In [1]: import numpy as np

In [2]: import numpy.linalg as la

In [3]: np.set_printoptions(precision=3, suppress=True, linewidth=100)

In [4]: r0 = np.array([3, -3, -2])

In [5]: r1 = np.array([2, -4, 0])

In [6]: K = r0[:, None] + r1[None, :]

In [7]: K
Out[7]: 
array([[ 5, -1,  3],
       [-1, -7, -3],
       [ 0, -6, -2]])

In [8]: print(np.abs(np.diag(la.qr(K)[1])) > 1e-9)
[ True  True False]

In [9]: np.round(K @ la.pinv(K) @ K, 3) + 0
Out[9]: 
array([[ 5., -1.,  3.],
       [-1., -7., -3.],
       [ 0., -6., -2.]])

In [10]: la.lstsq(K[:-1].T, K[-1])[2]
Out[10]: np.int32(2)

In [11]: r = la.matrix_rank(K)

In [12]: r
Out[12]: np.int64(2)

In [13]: null = la.svd(K)[2][r:].T

In [14]: null @ null.T
Out[14]: 
array([[ 0.286,  0.143, -0.429],
       [ 0.143,  0.071, -0.214],
       [-0.429, -0.214,  0.643]])

In [15]: la.matrix_rank(K.T @ K), la.matrix_rank(K @ K.T)
Out[15]: (np.int64(2), np.int64(2))

In [16]: np.allclose(K @ null, 0)
Out[16]: True

In [17]: [int(la.matrix_rank(K[:i])) for i in range(1, len(K) + 1)]
Out[17]: [1, 2, 2]

In [18]: la.cond(K) > 100
Out[18]: np.True_

In [19]: print([round(float(x), 3) for x in la.svd(K, compute_uv=False)[:3]])
[9.944, 5.925, 0.0]

In [20]: round(float(la.norm(K, 2) / la.norm(K)), 3)
Out[20]: 0.859

In [21]: np.argsort(-la.norm(K, axis=0).round(6), kind="stable")[:3]
Out[21]: array([1, 0, 2])

In [22]: W0 = np.load("block4.npy")

In [23]: W0
Out[23]: 
array([[11., -6.,  9.,  6.],
       [-6.,  6., -6., -4.],
       [ 9., -6., 11.,  6.],
       [ 6., -4.,  6.,  6.]])

In [24]: rng = np.random.default_rng(90234)

In [25]: z = rng.permutation(4)

In [26]: z
Out[26]: array([0, 3, 2, 1])

In [27]: other = W0[z][:, z]

In [28]: print(np.diag(other))
[11.  6. 11.  6.]

In [29]: other
Out[29]: 
array([[11.,  6.,  9., -6.],
       [ 6.,  6.,  6., -4.],
       [ 9.,  6., 11., -6.],
       [-6., -4., -6.,  6.]])

In [30]: np.allclose(other, W0)
Out[30]: False

In [31]: M = np.loadtxt("dump.csv", delimiter=",")

In [32]: M
Out[32]: 
array([[0., 2., 5., 2., 2., 3.],
       [2., 0., 6., 1., 0., 3.],
       [5., 6., 6., 4., 1., 3.],
       [2., 1., 4., 2., 3., 4.],
       [2., 0., 1., 3., 2., 2.],
       [3., 3., 3., 4., 2., 0.]])

In [33]: w, evecs = la.eigvalsh(M)
Traceback (most recent call last):
  Cell In[33], line 1
    w, evecs = la.eigvalsh(M)
ValueError: too many values to unpack (expected 2)


In [34]: w, evecs = la.eigh(M)

In [35]: (w > 1e-8).sum(), (w < -1e-8).sum()
Out[35]: (np.int64(2), np.int64(4))

In [36]: round(float(w.sum()), 3), np.trace(M)
Out[36]: (10.0, np.float64(10.0))

In [37]: np.round(evecs.T @ evecs, 3) + 0
Out[37]: 
array([[1., 0., 0., 0., 0., 0.],
       [0., 1., 0., 0., 0., 0.],
       [0., 0., 1., 0., 0., 0.],
       [0., 0., 0., 1., 0., 0.],
       [0., 0., 0., 0., 1., 0.],
       [0., 0., 0., 0., 0., 1.]])

In [38]: la.eigvalsh(M + 5 * np.eye(6))
Out[38]: array([-0.468,  2.504,  3.071,  4.178,  8.919, 21.796])

In [39]: w
Out[39]: array([-5.468, -2.496, -1.929, -0.822,  3.919, 16.796])

In [40]: np.round(evecs @ np.diag(w) @ evecs.T, 3) + 0
Out[40]: 
array([[0., 2., 5., 2., 2., 3.],
       [2., 0., 6., 1., 0., 3.],
       [5., 6., 6., 4., 1., 3.],
       [2., 1., 4., 2., 3., 4.],
       [2., 0., 1., 3., 2., 2.],
       [3., 3., 3., 4., 2., 0.]])

In [41]: np.unique(w.round(6) + 0, return_counts=True)[1]
Out[41]: array([1, 1, 1, 1, 1, 1])

In [42]: ang = np.radians(30)

In [43]: Rm = np.eye(3)

In [44]: Rm[0, 0] = Rm[1, 1] = np.cos(ang)

In [45]: Rm[0, 1], Rm[1, 0] = -np.sin(ang), np.sin(ang)

In [46]: Rm
Out[46]: 
array([[ 0.866, -0.5  ,  0.   ],
       [ 0.5  ,  0.866,  0.   ],
       [ 0.   ,  0.   ,  1.   ]])

In [47]: other = K @ Rm.T

In [48]: np.round(la.svd(K, compute_uv=False), 3) + 0, np.round(la.svd(other, compute_uv=False), 3) + 0
Out[48]: (array([9.944, 5.925, 0.   ]), array([9.944, 5.925, 0.   ]))

In [49]: np.allclose(la.norm(K, axis=1), la.norm(other, axis=1))
Out[49]: True

In [50]: np.kron(np.eye(2, dtype=int), Rm)
Out[50]: 
array([[ 0.866, -0.5  ,  0.   ,  0.   , -0.   ,  0.   ],
       [ 0.5  ,  0.866,  0.   ,  0.   ,  0.   ,  0.   ],
       [ 0.   ,  0.   ,  1.   ,  0.   ,  0.   ,  0.   ],
       [ 0.   , -0.   ,  0.   ,  0.866, -0.5  ,  0.   ],
       [ 0.   ,  0.   ,  0.   ,  0.5  ,  0.866,  0.   ],
       [ 0.   ,  0.   ,  0.   ,  0.   ,  0.   ,  1.   ]])

In [51]: round(float(la.det(Rm[::-1])), 3)
Out[51]: -1.0

In [52]: round(float(la.det(2 * Rm)), 3), round(la.det(Rm), 3)
Out[52]: (8.0, np.float64(1.0))

In [53]: F = np.load("a.npy")

In [54]: F
Out[54]: 
array([[ 0.489,  2.   ,  2.489,  0.756, -2.   , -1.   ,  0.244,  1.511],
       [-2.336,  2.   , -0.336,  2.168, -2.   , -1.   , -1.168,  4.336],
       [ 2.558,  2.   ,  4.558, -0.279, -2.   , -1.   ,  1.279, -0.558],
       [-5.401,  2.   , -3.401,  3.7  , -2.   , -1.   , -2.7  ,  7.401],
       [ 2.435,  2.   ,  4.435, -0.217, -2.   , -1.   ,  1.217, -0.435],
       [ 3.741,  2.   ,  5.741, -0.871, -2.   , -1.   ,  1.871, -1.741],
       [ 1.623,  2.   ,  3.623,  0.189, -2.   , -1.   ,  0.811,  0.377],
       [ 1.663,  2.   ,  3.663,  0.168, -2.   , -1.   ,  0.832,  0.337],
       [ 0.419,  2.   ,  2.419,  0.791, -2.   , -1.   ,  0.209,  1.581],
       [-1.409,  2.   ,  0.591,  1.704, -2.   , -1.   , -0.704,  3.409],
       [ 1.681,  2.   ,  3.681,  0.16 , -2.   , -1.   ,  0.84 ,  0.319]])

In [55]: U, sv, vt = la.svd(K)

In [56]: evecs = vt[:(sv > 1e-8).sum()]

In [57]: x0 = K[1] + -2 * K[0] + rng.integers(2) * np.eye(3)[0]

In [58]: x0
Out[58]: array([-11.,  -5.,  -9.])

In [59]: round(la.norm(x0 - evecs.T @ evecs @ x0), 3)
Out[59]: np.float64(0.0)

In [60]: np.allclose(evecs.T @ evecs @ x0, x0)
Out[60]: True

In [61]: evecs.T @ evecs
Out[61]: 
array([[ 0.714, -0.143,  0.429],
       [-0.143,  0.929,  0.214],
       [ 0.429,  0.214,  0.357]])

In [62]: np.diag(evecs.T @ evecs)
Out[62]: array([0.714, 0.929, 0.357])

In [63]: la.matrix_rank(np.vstack([K, x0]))
Out[63]: np.int64(2)
